$ ipython --no-banner

In [1]: import numpy as np

In [2]: np.set_printoptions(suppress=True, linewidth=120)

In [3]: def rd(a):
   ...:     return np.round(a, 2) + 0
   ...: 

In [4]: E = np.array([[0.0, -7.0, -1.0, -8.0, 3.0, 2.0],
   ...:     [-7.0, 0.0, 0.0, 0.0, 0.0, 0.0],
   ...:     [-1.0, 0.0, 0.0, 0.0, 0.0, 0.0],
   ...:     [-8.0, 0.0, 0.0, 0.0, 0.0, 0.0],
   ...:     [3.0, 0.0, 0.0, 0.0, 0.0, 0.0],
   ...:     [2.0, 0.0, 0.0, 0.0, 0.0, 0.0]])

In [5]: E
Out[5]: 
array([[ 0., -7., -1., -8.,  3.,  2.],
       [-7.,  0.,  0.,  0.,  0.,  0.],
       [-1.,  0.,  0.,  0.,  0.,  0.],
       [-8.,  0.,  0.,  0.,  0.,  0.],
       [ 3.,  0.,  0.,  0.,  0.,  0.],
       [ 2.,  0.,  0.,  0.,  0.,  0.]])

In [6]: rd(np.linalg.eigvalsh(E).min())
Out[6]: np.float64(-11.27)

In [7]: np.all(np.linalg.eigvalsh(E) > 0)
Out[7]: np.False_

In [8]: [round(float(np.linalg.det(E[:i, :i])), 2) + 0 for i in range(1, 7)]
Out[8]: [0.0, -49.0, 0.0, 0.0, 0.0, 0.0]

In [9]: U, s, VT = np.linalg.svd(E)

In [10]: V = VT[:(s > 1e-8).sum()]

In [11]: rng = np.random.default_rng(409)

In [12]: vec = E[0] + 3 * E[5] + rng.integers(2) * np.eye(6)[2]

In [13]: vec
Out[13]: array([ 6., -7., -1., -8.,  3.,  2.])

In [14]: np.linalg.matrix_rank(np.vstack([E, vec]))
Out[14]: np.int64(2)

In [15]: evals, V = np.linalg.eigh(E)

In [16]: np.abs(V[:, -1]).round(6).argmax()
Out[16]: np.int64(0)

In [17]: rd(np.abs(V[:, -1]))
Out[17]: array([0.71, 0.44, 0.06, 0.5 , 0.19, 0.13])

In [18]: rd(V.T @ E @ V)
Out[18]: 
array([[-11.27,   0.  ,   0.  ,   0.  ,   0.  ,   0.  ],
       [  0.  ,   0.  ,   0.  ,   0.  ,   0.  ,   0.  ],
       [  0.  ,   0.  ,   0.  ,   0.  ,   0.  ,   0.  ],
       [  0.  ,   0.  ,   0.  ,   0.  ,   0.  ,   0.  ],
       [  0.  ,   0.  ,   0.  ,   0.  ,   0.  ,   0.  ],
       [  0.  ,   0.  ,   0.  ,   0.  ,   0.  ,  11.27]])

In [19]: rd(np.linalg.eigvalsh(E @ E))
Out[19]: array([  0.,   0.,   0.,   0., 127., 127.])

In [20]: np.linalg.lstsq(E[:-1].T, E[-1])[2]
Out[20]: np.int32(2)

In [21]: np.unique(E.round(6), axis=0).shape
Out[21]: (6, 6)

In [22]: np.abs(np.diag(np.linalg.qr(E)[1])) > 1e-9
Out[22]: array([ True,  True, False, False, False, False])

In [23]: np.allclose(E[:-1].T @ np.linalg.lstsq(E[:-1].T, E[-1])[0], E[-1])
Out[23]: True
